$ ipython --no-banner

In [1]: import numpy as np

In [2]: np.set_printoptions(precision=1, suppress=True, linewidth=140, sign=" ")

In [3]: rng = np.random.default_rng(80)

In [4]: X = np.eye(7, dtype=int)[rng.permutation(7)] * np.array([0, 3, 0, 3, 0, -3, 0])

In [5]: X
Out[5]: 
array([[ 0,  3,  0,  0,  0,  0,  0],
       [ 0,  0,  0,  0,  0,  0,  0],
       [ 0,  0,  0,  0,  0,  0,  0],
       [ 0,  0,  0,  0,  0,  0,  0],
       [ 0,  0,  0,  3,  0,  0,  0],
       [ 0,  0,  0,  0,  0, -3,  0],
       [ 0,  0,  0,  0,  0,  0,  0]])

In [6]: np.linalg.cond(X) > 100
Out[6]: np.True_

In [7]: np.linalg.matrix_rank(X, rtol=0.1)
Out[7]: np.int64(3)

In [8]: round(np.linalg.norm(X, 2) / np.linalg.norm(X), 1)
Out[8]: np.float64(0.6)

In [9]: np.argsort(-np.linalg.norm(X, axis=0).round(6), kind="stable")[:3]
Out[9]: array([ 1,  3,  5])

In [10]: K = np.load("sample11.npy")

In [11]: K
Out[11]: 
array([[-0.1, -0.5, -0.5, -0.1,  0.6,  2.5, -1.2,  1.1, -0.5],
       [-0.4, -0.8, -1. , -0.1,  1.7, -0.1,  2.4, -0.7, -0.4],
       [-0.5, -0.9,  1. , -1.7, -0.5, -1.4,  0.3,  0.1,  2.1],
       [ 2.1,  0.6, -2.7, -0.7,  0.9, -0.6,  1.1, -0.2, -0.9],
       [ 0.8, -2.3,  0.7, -1.1,  0.5,  0. ,  0.5, -1.1,  1.3]])

In [12]: np.linalg.norm(K, axis=1).argmax()
Out[12]: np.int64(3)

In [13]: round(float(np.linalg.norm(K[1], 1)), 1), np.round(np.linalg.norm(K[1], np.inf), 1)
Out[13]: (7.6, np.float64(2.4))

In [14]: np.round(np.linalg.norm(K[1] - K[0]), 1)
Out[14]: np.float64(5.0)

In [15]: np.linalg.norm(K, axis=0)
Out[15]: array([ 2.3,  2.7,  3.2,  2.1,  2.1,  2.9,  3. ,  1.7,  2.7])

In [16]: np.linalg.norm(K, axis=1)
Out[16]: array([ 3.2,  3.3,  3.4,  4. ,  3.3])

In [17]: round(K[1] @ K[0], 1)
Out[17]: np.float64(-1.7)

In [18]: round(float(np.linalg.norm(K, 1)), 1), round(float(np.linalg.norm(K, np.inf)), 1)
Out[18]: (5.9, 9.8)

In [19]: round(float(np.linalg.norm(K) ** 2 / np.linalg.norm(K, 2) ** 2), 1)
Out[19]: 2.7

In [20]: x = np.array([3, 2, -1, -1, -3, 0, 1, 0, 3])

In [21]: K @ np.ones(9)
Out[21]: array([ 1.3,  0.6, -1.5, -0.4, -0.7])

In [22]: K * x
Out[22]: 
array([[-0.3, -1. ,  0.5,  0.1, -1.8,  0. , -1.2,  0. , -1.5],
       [-1.2, -1.6,  1. ,  0.1, -5.1, -0. ,  2.4, -0. , -1.2],
       [-1.5, -1.8, -1. ,  1.7,  1.5, -0. ,  0.3,  0. ,  6.3],
       [ 6.3,  1.2,  2.7,  0.7, -2.7, -0. ,  1.1, -0. , -2.7],
       [ 2.4, -4.6, -0.7,  1.1, -1.5,  0. ,  0.5, -0. ,  3.9]])

In [23]: np.sign((K @ x).round(6))
Out[23]: array([-1., -1.,  1.,  1.,  1.])

In [24]: x @ K
---------------------------------------------------------------------------
ValueError                                Traceback (most recent call last)
Cell In[24], line 1
----> 1 x @ K

ValueError: matmul: Input operand 1 has a mismatch in its core dimension 0, with gufunc signature (n?,k),(k,m?)->(n?,m?) (size 5 is different from 9)

In [25]: K @ x
Out[25]: array([-5.2, -5.6,  5.5,  6.6,  1.1])

In [26]: K @ (2 * x)
Out[26]: array([-10.4, -11.2,  11. ,  13.2,   2.2])

In [27]: np.linalg.norm(K @ x) <= np.linalg.norm(K, 2) * np.linalg.norm(x) + 1e-9
Out[27]: np.True_

In [28]: (K @ x).argmax()
Out[28]: np.int64(3)

In [29]: feats = np.load("mat.npy")

In [30]: feats
Out[30]: 
array([[-2. ,  0.5, -0.4, -1. ,  0.3],
       [-1. , -0.2, -0.1,  0.2,  0.6],
       [ 3.9, -0.9,  0.8,  1.8, -0.6],
       [ 4.1, -1.2,  0.9,  2.3, -0.3],
       [-3.1,  0.1, -0.5, -0.6,  1. ],
       [ 2.1, -0.6,  0.4,  1.1, -0.2],
       [-2.4,  0.7, -0.5, -1.3,  0.2],
       [ 3.2, -0.4,  0.6,  1. , -0.8]])

In [31]: # rank 2

In [32]: ang = np.radians(15)

In [33]: r_ = np.eye(5)

In [34]: r_[2, 2] = r_[4, 4] = np.cos(ang)

In [35]: r_[2, 4], r_[4, 2] = -np.sin(ang), np.sin(ang)

In [36]: r_
Out[36]: 
array([[ 1. ,  0. ,  0. ,  0. ,  0. ],
       [ 0. ,  1. ,  0. ,  0. ,  0. ],
       [ 0. ,  0. ,  1. ,  0. , -0.3],
       [ 0. ,  0. ,  0. ,  1. ,  0. ],
       [ 0. ,  0. ,  0.3,  0. ,  1. ]])

In [37]: A2 = feats @ r_.T

In [38]: np.round(np.linalg.svd(feats, compute_uv=False), 1) + 0, np.round(np.linalg.svd(A2, compute_uv=False), 1) + 0
Out[38]: (array([ 9.3,  1.7,  0. ,  0. ,  0. ]), array([ 9.3,  1.7,  0. ,  0. ,  0. ]))

In [39]: np.allclose(np.linalg.norm(feats, axis=1), np.linalg.norm(A2, axis=1))
Out[39]: True

In [40]: A2
Out[40]: 
array([[-2. ,  0.5, -0.5, -1. ,  0.2],
       [-1. , -0.2, -0.3,  0.2,  0.5],
       [ 3.9, -0.9,  0.9,  1.8, -0.4],
       [ 4.1, -1.2,  0.9,  2.3, -0.1],
       [-3.1,  0.1, -0.8, -0.6,  0.8],
       [ 2.1, -0.6,  0.5,  1.1, -0.1],
       [-2.4,  0.7, -0.6, -1.3,  0.1],
       [ 3.2, -0.4,  0.8,  1. , -0.6]])

In [41]: np.linalg.cond(feats) > 100
Out[41]: np.True_

In [42]: np.round(np.linalg.norm(feats, 2) / np.linalg.norm(feats), 1)
Out[42]: np.float64(1.0)

In [43]: rank = np.linalg.matrix_rank(feats)

In [44]: rank
Out[44]: np.int64(2)

In [45]: null = np.linalg.svd(feats)[2][rank:].T

In [46]: [int(np.linalg.matrix_rank(np.delete(feats, i, axis=0))) for i in range(8)]
Out[46]: [2, 2, 2, 2, 2, 2, 2, 2]

In [47]: null.shape
Out[47]: (5, 3)

In [48]: np.round(null @ null.T, 1) + 0
Out[48]: 
array([[ 0.1,  0. , -0.1, -0.1,  0.3],
       [ 0. ,  0.8,  0.1,  0.4,  0.2],
       [-0.1,  0.1,  1. , -0.1,  0. ],
       [-0.1,  0.4, -0.1,  0.4, -0.3],
       [ 0.3,  0.2,  0. , -0.3,  0.7]])

In [49]: left, sigma, Vh = np.linalg.svd(feats)

In [50]: vecs = Vh[:(sigma > 1e-8).sum()]

In [51]: x = feats[4] + 4 * feats[6] + rng.integers(2) * np.eye(5)[2]

In [52]: x
Out[52]: array([-12.9,   2.9,  -1.6,  -5.8,   2. ])

In [53]: np.linalg.matrix_rank(np.vstack([feats, x]))
Out[53]: np.int64(3)

In [54]: np.round(vecs.T @ vecs, 1) + 0
Out[54]: 
array([[ 0.9,  0. ,  0.1,  0.1, -0.3],
       [ 0. ,  0.2, -0.1, -0.4, -0.2],
       [ 0.1, -0.1,  0. ,  0.1,  0. ],
       [ 0.1, -0.4,  0.1,  0.6,  0.3],
       [-0.3, -0.2,  0. ,  0.3,  0.3]])

In [55]: round(np.linalg.norm(x - vecs.T @ vecs @ x), 1)
Out[55]: np.float64(1.0)

In [56]: F = 0.5 ** np.abs(np.subtract.outer(np.arange(10), np.arange(10)))

In [57]: F.round(1) + 0
Out[57]: 
array([[ 1. ,  0.5,  0.2,  0.1,  0.1,  0. ,  0. ,  0. ,  0. ,  0. ],
       [ 0.5,  1. ,  0.5,  0.2,  0.1,  0.1,  0. ,  0. ,  0. ,  0. ],
       [ 0.2,  0.5,  1. ,  0.5,  0.2,  0.1,  0.1,  0. ,  0. ,  0. ],
       [ 0.1,  0.2,  0.5,  1. ,  0.5,  0.2,  0.1,  0.1,  0. ,  0. ],
       [ 0.1,  0.1,  0.2,  0.5,  1. ,  0.5,  0.2,  0.1,  0.1,  0. ],
       [ 0. ,  0.1,  0.1,  0.2,  0.5,  1. ,  0.5,  0.2,  0.1,  0.1],
       [ 0. ,  0. ,  0.1,  0.1,  0.2,  0.5,  1. ,  0.5,  0.2,  0.1],
       [ 0. ,  0. ,  0. ,  0.1,  0.1,  0.2,  0.5,  1. ,  0.5,  0.2],
       [ 0. ,  0. ,  0. ,  0. ,  0.1,  0.1,  0.2,  0.5,  1. ,  0.5],
       [ 0. ,  0. ,  0. ,  0. ,  0. ,  0.1,  0.1,  0.2,  0.5,  1. ]])

In [58]: r0 = np.array([0, 5, 0, 0, -2, -3, -4, -3, 0, 2])

In [59]: A2 = F + np.outer(r0, np.eye(10)[4])

In [60]: round(np.linalg.det(A2) / np.linalg.det(F), 1), round(1 + np.linalg.solve(F, r0)[4], 1)
Out[60]: (np.float64(-0.3), np.float64(-0.3))

In [61]: A2.round(1) + 0
Out[61]: 
array([[ 1. ,  0.5,  0.2,  0.1,  0.1,  0. ,  0. ,  0. ,  0. ,  0. ],
       [ 0.5,  1. ,  0.5,  0.2,  5.1,  0.1,  0. ,  0. ,  0. ,  0. ],
       [ 0.2,  0.5,  1. ,  0.5,  0.2,  0.1,  0.1,  0. ,  0. ,  0. ],
       [ 0.1,  0.2,  0.5,  1. ,  0.5,  0.2,  0.1,  0.1,  0. ,  0. ],
       [ 0.1,  0.1,  0.2,  0.5, -1. ,  0.5,  0.2,  0.1,  0.1,  0. ],
       [ 0. ,  0.1,  0.1,  0.2, -2.5,  1. ,  0.5,  0.2,  0.1,  0.1],
       [ 0. ,  0. ,  0.1,  0.1, -3.8,  0.5,  1. ,  0.5,  0.2,  0.1],
       [ 0. ,  0. ,  0. ,  0.1, -2.9,  0.2,  0.5,  1. ,  0.5,  0.2],
       [ 0. ,  0. ,  0. ,  0. ,  0.1,  0.1,  0.2,  0.5,  1. ,  0.5],
       [ 0. ,  0. ,  0. ,  0. ,  2. ,  0.1,  0.1,  0.2,  0.5,  1. ]])

In [62]: np.linalg.matrix_rank(A2 - F)
Out[62]: np.int64(1)
